In [1]: import numpy as np

In [2]: from numpy import linalg as LA

In [3]: np.set_printoptions(suppress=True, linewidth=200)

In [4]: X = np.loadtxt("data.csv", delimiter=",")

In [5]: X.round(4)
Out[5]: 
array([[-19.7913,  -8.6295, -18.6324,  -6.7619],
       [-19.3463,  -8.4834, -18.273 ,  -6.6309],
       [-11.0172,  -5.6748, -11.3718,  -4.1675],
       [ -6.3463,  -3.9669,  -7.243 ,  -2.751 ],
       [ -4.2966,  -3.1302,  -5.2945,  -2.0982],
       [ -3.8309,  -2.9243,  -4.8301,  -1.9434],
       [ -3.6217,  -2.8289,  -4.618 ,  -1.8726],
       [ -3.1238,  -2.5931,  -4.1021,  -1.7003],
       [ -3.0177,  -2.541 ,  -3.9899,  -1.6627],
       [ -2.6295,  -2.3431,  -3.5713,  -1.5219],
       [ -1.155 ,  -1.4002,  -1.7914,  -0.891 ],
       [ -0.9774,  -1.2446,  -1.5416,  -0.7924],
       [ -0.4815,  -0.6994,  -0.7766,  -0.4508],
       [ -0.2548,  -0.3828,  -0.4028,  -0.2501],
       [ -0.246 ,  -0.3699,  -0.3884,  -0.2418],
       [  0.1531,   0.2256,   0.2206,   0.1523],
       [  0.5749,   0.7863,   0.743 ,   0.5477],
       [  1.4505,   1.7143,   1.5984,   1.2487],
       [  6.1351,   5.0829,   5.0934,   4.0726],
       [  6.1444,   5.0886,   5.0999,   4.0776],
       [  6.5768,   5.3509,   5.3976,   4.308 ],
       [  6.774 ,   5.4692,   5.5329,   4.4122],
       [  7.9949,   6.1843,   6.3633,   5.0461],
       [ 10.3386,   7.4933,   7.9337,   6.2212],
       [ 10.8132,   7.7505,   8.249 ,   6.4539],
       [ 13.0001,   8.9082,   9.6934,   7.5079],
       [ 14.0824,   9.4673,  10.404 ,   8.0201],
       [ 15.682 ,  10.2798,  11.4506,   8.7677],
       [ 19.9602,  12.3882,  14.2335,  10.7228],
       [ 22.904 ,  13.7967,  16.139 ,  12.0388],
       [ 29.4267,  16.8296,  20.3448,  14.8927]])

In [6]: dist = LA.norm(X[:, None] - X[None], axis=-1)

In [7]: dist.mean(axis=1).argmax()
Out[7]: np.int64(30)

In [8]: LA.matrix_rank(dist ** 2)
Out[8]: np.int64(5)

In [9]: np.flatnonzero(dist[26] < dist.mean() / 2)
Out[9]: array([22, 23, 24, 25, 26, 27, 28])

In [10]: dist[:5, :5].round(4)
Out[10]: 
array([[ 0.    ,  0.6046, 12.0483, 18.6631, 21.6789],
       [ 0.6046,  0.    , 11.4437, 18.0587, 21.0746],
       [12.0483, 11.4437,  0.    ,  6.6173,  9.6362],
       [18.6631, 18.0587,  6.6173,  0.    ,  3.0206],
       [21.6789, 21.0746,  9.6362,  3.0206,  0.    ]])

In [11]: np.unravel_index(dist.round(6).argmax(), dist.shape)
Out[11]: (np.int64(0), np.int64(30))

In [12]: th = np.radians(60)

In [13]: R = np.eye(4)

In [14]: R[3, 3] = R[0, 0] = np.cos(th)

In [15]: R[3, 0], R[0, 3] = -np.sin(th), np.sin(th)

In [16]: R.round(4)
Out[16]: 
array([[ 0.5  ,  0.   ,  0.   ,  0.866],
       [ 0.   ,  1.   ,  0.   ,  0.   ],
       [ 0.   ,  0.   ,  1.   ,  0.   ],
       [-0.866,  0.   ,  0.   ,  0.5  ]])

In [17]: out = X @ R.T

In [18]: round(LA.det(R), 4), np.trace(R)
Out[18]: (np.float64(1.0), np.float64(3.0))

In [19]: np.round(np.abs(out - X).max(axis=0), 4)
Out[19]: array([ 4.0397,  0.    ,  0.    , 32.9306])

In [20]: np.unique(X.round(6), axis=0).shape
Out[20]: (31, 4)

In [21]: LA.lstsq(X[:-1].T, X[-1])[2]
Out[21]: np.int32(3)

In [22]: np.allclose(X[:-1].T @ LA.lstsq(X[:-1].T, X[-1])[0], X[-1])
Out[22]: True

In [23]: rank = LA.matrix_rank(X)

In [24]: rank
Out[24]: np.int64(3)

In [25]: N = LA.svd(X)[2][rank:].T

In [26]: LA.matrix_rank(X.T @ X), LA.matrix_rank(X @ X.T)
Out[26]: (np.int64(3), np.int64(3))

In [27]: np.round(N[:, 0] / N[np.abs(N[:, 0]).round(6).argmax(), 0], 4)
Out[27]: array([-0.25, -0.75,  0.25,  1.  ])

In [28]: np.allclose(X @ N, 0)
Out[28]: True

In [29]: cen = X - X.mean(axis=0)

In [30]: evecs = LA.svd(cen)[2][:3]

In [31]: out = cen - cen @ evecs.T @ evecs

In [32]: np.round((cen @ evecs.T).std(axis=0), 4)
Out[32]: array([16.131 ,  1.2293,  0.766 ])

In [33]: np.round(np.diag(evecs.T @ evecs), 4)
Out[33]: array([0.963 , 0.6667, 0.963 , 0.4074])

In [34]: LA.norm(out, axis=1).round(6).argmax()
Out[34]: np.int64(0)

In [35]: A = np.array([[0, 0, 0, 0], [0, 0, 0, 0], [0, 0, 4, 0], [0, 0, 0, 0]])

In [36]: LA.matrix_rank(A - A[0, 0] * np.eye(4))
Out[36]: np.int64(1)

In [37]: np.prod(np.diag(A)), round(float(LA.det(A)), 4)
Out[37]: (np.int64(0), 0.0)

In [38]: np.abs(np.diag(LA.qr(A)[1])) > 1e-9
Out[38]: array([False, False,  True, False])

In [39]: np.allclose(A[:-1].T @ LA.lstsq(A[:-1].T, A[-1])[0], A[-1])
Out[39]: True

In [40]: LA.lstsq(A[:-1].T, A[-1])[2]
Out[40]: np.int32(1)
